$ python -q
>>> import numpy as np
>>> import numpy.linalg as la
>>> np.set_printoptions(suppress=True, linewidth=200)
>>> rng = np.random.default_rng(49186)
>>> labels = rng.integers(0, 3, 11)
>>> arr = (labels[:, None] == labels) * -2 + np.eye(11)
>>> arr
array([[-1.,  0., -2.,  0., -2.,  0.,  0.,  0., -2.,  0., -2.],
       [ 0., -1.,  0.,  0.,  0.,  0.,  0., -2.,  0.,  0.,  0.],
       [-2.,  0., -1.,  0., -2.,  0.,  0.,  0., -2.,  0., -2.],
       [ 0.,  0.,  0., -1.,  0., -2., -2.,  0.,  0., -2.,  0.],
       [-2.,  0., -2.,  0., -1.,  0.,  0.,  0., -2.,  0., -2.],
       [ 0.,  0.,  0., -2.,  0., -1., -2.,  0.,  0., -2.,  0.],
       [ 0.,  0.,  0., -2.,  0., -2., -1.,  0.,  0., -2.,  0.],
       [ 0., -2.,  0.,  0.,  0.,  0.,  0., -1.,  0.,  0.,  0.],
       [-2.,  0., -2.,  0., -2.,  0.,  0.,  0., -1.,  0., -2.],
       [ 0.,  0.,  0., -2.,  0., -2., -2.,  0.,  0., -1.,  0.],
       [-2.,  0., -2.,  0., -2.,  0.,  0.,  0., -2.,  0., -1.]])
>>> np.round(arr.mean(axis=0), 3)
array([-0.818, -0.273, -0.818, -0.636, -0.818, -0.636, -0.636, -0.273, -0.818, -0.636, -0.818])
>>> np.abs(arr).max()
np.float64(2.0)
>>> arr.sum(axis=0)
array([-9., -3., -9., -7., -9., -7., -7., -3., -9., -7., -9.])
>>> np.diff(arr, axis=0)
array([[ 1., -1.,  2.,  0.,  2.,  0.,  0., -2.,  2.,  0.,  2.],
       [-2.,  1., -1.,  0., -2.,  0.,  0.,  2., -2.,  0., -2.],
       [ 2.,  0.,  1., -1.,  2., -2., -2.,  0.,  2., -2.,  2.],
       [-2.,  0., -2.,  1., -1.,  2.,  2.,  0., -2.,  2., -2.],
       [ 2.,  0.,  2., -2.,  1., -1., -2.,  0.,  2., -2.,  2.],
       [ 0.,  0.,  0.,  0.,  0., -1.,  1.,  0.,  0.,  0.,  0.],
       [ 0., -2.,  0.,  2.,  0.,  2.,  1., -1.,  0.,  2.,  0.],
       [-2.,  2., -2.,  0., -2.,  0.,  0.,  1., -1.,  0., -2.],
       [ 2.,  0.,  2., -2.,  2., -2., -2.,  0.,  1., -1.,  2.],
       [-2.,  0., -2.,  2., -2.,  2.,  2.,  0., -2.,  1., -1.]])
>>> arr.sum(axis=1)
array([-9., -3., -9., -7., -9., -7., -7., -3., -9., -7., -9.])
>>> u, v = arr[1], arr[5]
>>> u @ u
np.float64(5.0)
>>> u @ v
np.float64(0.0)
>>> p = (u @ v) / (u @ u) * u
>>> v - p
array([ 0.,  0.,  0., -2.,  0., -1., -2.,  0.,  0., -2.,  0.])
>>> (v - p) @ u
np.float64(0.0)
>>> E = np.load("sample13.npy")
>>> E
array([[ 0,  0,  0,  0,  0,  0],
       [ 0, -1,  0,  0,  0,  0],
       [ 0,  0, -1,  0,  0,  0],
       [ 0,  0,  0,  0,  0,  0],
       [ 0,  0,  0,  0, -1,  0],
       [ 0,  0,  0,  0,  0, -2]])
>>> np.abs(np.diag(la.qr(E)[1])) > 1e-9
array([False,  True,  True, False,  True,  True])
>>> np.round(E @ la.pinv(E) @ E, 3)
array([[ 0.,  0.,  0.,  0.,  0.,  0.],
       [ 0., -1.,  0.,  0.,  0.,  0.],
       [ 0.,  0., -1.,  0.,  0.,  0.],
       [ 0.,  0.,  0.,  0.,  0.,  0.],
       [ 0.,  0.,  0.,  0., -1.,  0.],
       [ 0.,  0.,  0.,  0.,  0., -2.]])
>>> np.unique(E.round(6), axis=0).shape
(5, 6)
>>> la.lstsq(E[:-1].T, E[-1])[2]
np.int32(3)
>>> Q, _ = la.qr(np.array([[-0.8, -0.9, 0.5, 2.1, -0.1, -0.2, 0.2, -0.8, 0.1, 0.0],
...     [-0.4, -1.8, -0.5, 0.2, 0.4, 0.9, 0.1, 0.3, 0.2, 0.1],
...     [-1.1, -1.4, -0.1, 0.1, -0.4, 1.8, 0.4, -0.2, -1.2, 1.4],
...     [1.1, -0.6, 1.4, -0.1, -0.6, -1.0, -0.1, 2.0, 0.6, 0.7],
...     [-1.1, 0.5, -0.2, -1.1, 1.6, -2.8, -2.0, -0.4, 1.8, 0.8],
...     [-1.2, 0.9, -1.0, 0.0, -1.2, 0.2, -0.5, 0.4, 0.0, -0.1],
...     [0.6, 1.1, -0.6, 1.0, -0.5, 0.2, 0.7, -0.1, 0.4, 0.5],
...     [0.5, 0.4, 0.0, 0.4, -0.7, -0.2, 1.1, 1.0, -0.5, 0.9],
...     [0.2, -0.6, -0.6, 0.8, 0.9, -1.4, -1.1, 0.2, -0.7, 1.0],
...     [-0.4, 0.0, 0.4, 1.3, -0.1, 0.4, 0.5, -2.1, -0.8, 1.8]]))
>>> F = Q[:, :5]
>>> F.round(3) + 0
array([[-0.31 , -0.245,  0.337,  0.636, -0.112],
       [-0.155, -0.576, -0.426, -0.064,  0.008],
       [-0.426, -0.391,  0.   , -0.075,  0.341],
       [ 0.426, -0.281,  0.472, -0.09 ,  0.223],
       [-0.426,  0.247,  0.188, -0.338, -0.562],
       [-0.464,  0.389, -0.188,  0.074,  0.532],
       [ 0.232,  0.327, -0.324,  0.431,  0.   ],
       [ 0.193,  0.098, -0.056,  0.168,  0.201],
       [ 0.077, -0.216, -0.456,  0.234, -0.412],
       [-0.155,  0.029,  0.31 ,  0.435, -0.113]])
>>> U, sig, Vt = la.svd(F, full_matrices=False)
>>> np.round(U.T @ U, 3) + 0
array([[1., 0., 0., 0., 0.],
       [0., 1., 0., 0., 0.],
       [0., 0., 1., 0., 0.],
       [0., 0., 0., 1., 0.],
       [0., 0., 0., 0., 1.]])
>>> U.shape, sig.shape, Vt.shape
((10, 5), (5,), (5, 5))
>>> (sig > 1e-8).sum()
np.int64(5)
>>> np.round(np.sqrt((sig ** 2).sum()), 3), round(la.norm(F), 3)
(np.float64(2.236), np.float64(2.236))
>>> np.round(Vt @ Vt.T, 3) + 0
array([[1., 0., 0., 0., 0.],
       [0., 1., 0., 0., 0.],
       [0., 0., 1., 0., 0.],
       [0., 0., 0., 1., 0.],
       [0., 0., 0., 0., 1.]])
